% ipython --no-banner

In [1]: import numpy as np

In [2]: np.set_printoptions(precision=1, suppress=True, linewidth=200)

In [3]: arr = np.loadtxt("a.csv", delimiter=",")

In [4]: arr
Out[4]: 
array([[ -5.,  -4.,  11.,  -4.,   7.,   5.,  -6.,   1.,   4.,  -4.,  -2.,   8.,   2.],
       [-10.,  -9.,   6.,  -9.,   2.,   0., -11.,  -4.,  -1.,  -9.,  -7.,   3.,  -3.],
       [ -6.,  -5.,  10.,  -5.,   6.,   4.,  -7.,   0.,   3.,  -5.,  -3.,   7.,   1.],
       [ -6.,  -5.,  10.,  -5.,   6.,   4.,  -7.,   0.,   3.,  -5.,  -3.,   7.,   1.],
       [ -5.,  -4.,  11.,  -4.,   7.,   5.,  -6.,   1.,   4.,  -4.,  -2.,   8.,   2.]])

In [5]: # rows and columns are dependent

In [6]: np.argsort(-np.linalg.norm(arr, axis=0).round(6), kind="stable")[:3]
Out[6]: array([ 2,  6, 11])

In [7]: np.linalg.matrix_rank(arr, rtol=0.1)
Out[7]: np.int64(2)

In [8]: np.linalg.cond(arr) > 100
Out[8]: np.True_

In [9]: C2 = arr.T @ arr

In [10]: np.allclose(C2, C2.T)
Out[10]: True

In [11]: (arr @ arr.T).shape
Out[11]: (5, 5)

In [12]: rng = np.random.default_rng(65016)

In [13]: Y = arr + rng.integers(-2, 3, (5, 2)) @ rng.integers(-2, 3, (2, 13))

In [14]: Y
Out[14]: 
array([[ -7.,  -4.,  13.,  -4.,   7.,   5.,  -4.,   3.,   5.,  -2.,  -3.,   7.,   1.],
       [ -8.,  -9.,   4.,  -9.,   2.,   0., -13.,  -6.,  -2., -11.,  -6.,   4.,  -2.],
       [ -4.,  -4.,  12.,  -5.,   5.,   6.,  -9.,   1.,   3.,  -5.,  -4.,   7.,   2.],
       [ -6.,  -7.,   2.,  -5.,   8.,   0.,  -7.,  -6.,   1.,  -9.,   1.,   9.,   1.],
       [  3.,  -2.,  11.,  -4.,   5.,   9., -14.,  -1.,   2.,  -8.,  -2.,  10.,   6.]])

In [15]: Y - arr
Out[15]: 
array([[-2.,  0.,  2.,  0.,  0.,  0.,  2.,  2.,  1.,  2., -1., -1., -1.],
       [ 2.,  0., -2.,  0.,  0.,  0., -2., -2., -1., -2.,  1.,  1.,  1.],
       [ 2.,  1.,  2.,  0., -1.,  2., -2.,  1.,  0.,  0., -1.,  0.,  1.],
       [ 0., -2., -8.,  0.,  2., -4.,  0., -6., -2., -4.,  4.,  2.,  0.],
       [ 8.,  2.,  0.,  0., -2.,  4., -8., -2., -2., -4.,  0.,  2.,  4.]])

In [16]: np.linalg.matrix_rank(Y - arr, tol=1e-8)
Out[16]: np.int64(2)

In [17]: np.round(np.linalg.svd(Y - arr, compute_uv=False), 1) + 0
Out[17]: array([15.7, 13.5,  0. ,  0. ,  0. ])

In [18]: np.abs(Y - arr).sum(axis=1)
Out[18]: array([14., 14., 13., 34., 38.])

In [19]: K = np.loadtxt("layer11.csv", delimiter=",")

In [20]: K
Out[20]: 
array([[-4., -3.,  8., -6., -7.,  3., -7.],
       [ 6., 15., -4., -8., -2., -7., -2.],
       [-7., -7.,  3.,  2.,  0.,  5., -3.],
       [-1.,  3., -4.,  0.,  2.,  1., -3.],
       [-7.,  2., -8., -8., 12.,  4.,  5.],
       [ 9.,  5.,  7., -9.,  0., -6.,  5.],
       [-2.,  9.,  4., -5.,  6.,  1., -9.]])

In [21]: r0 = np.array([2, 2, 2, 0, 1, 1, 2])

In [22]: Y = K + np.outer(r0, np.eye(7)[3])

In [23]: np.linalg.matrix_rank(np.linalg.inv(Y) - np.linalg.inv(K), tol=1e-8)
Out[23]: np.int64(1)

In [24]: np.linalg.matrix_rank(Y - K)
Out[24]: np.int64(1)

In [25]: Y
Out[25]: 
array([[-4., -3.,  8., -4., -7.,  3., -7.],
       [ 6., 15., -4., -6., -2., -7., -2.],
       [-7., -7.,  3.,  4.,  0.,  5., -3.],
       [-1.,  3., -4.,  0.,  2.,  1., -3.],
       [-7.,  2., -8., -7., 12.,  4.,  5.],
       [ 9.,  5.,  7., -8.,  0., -6.,  5.],
       [-2.,  9.,  4., -3.,  6.,  1., -9.]])
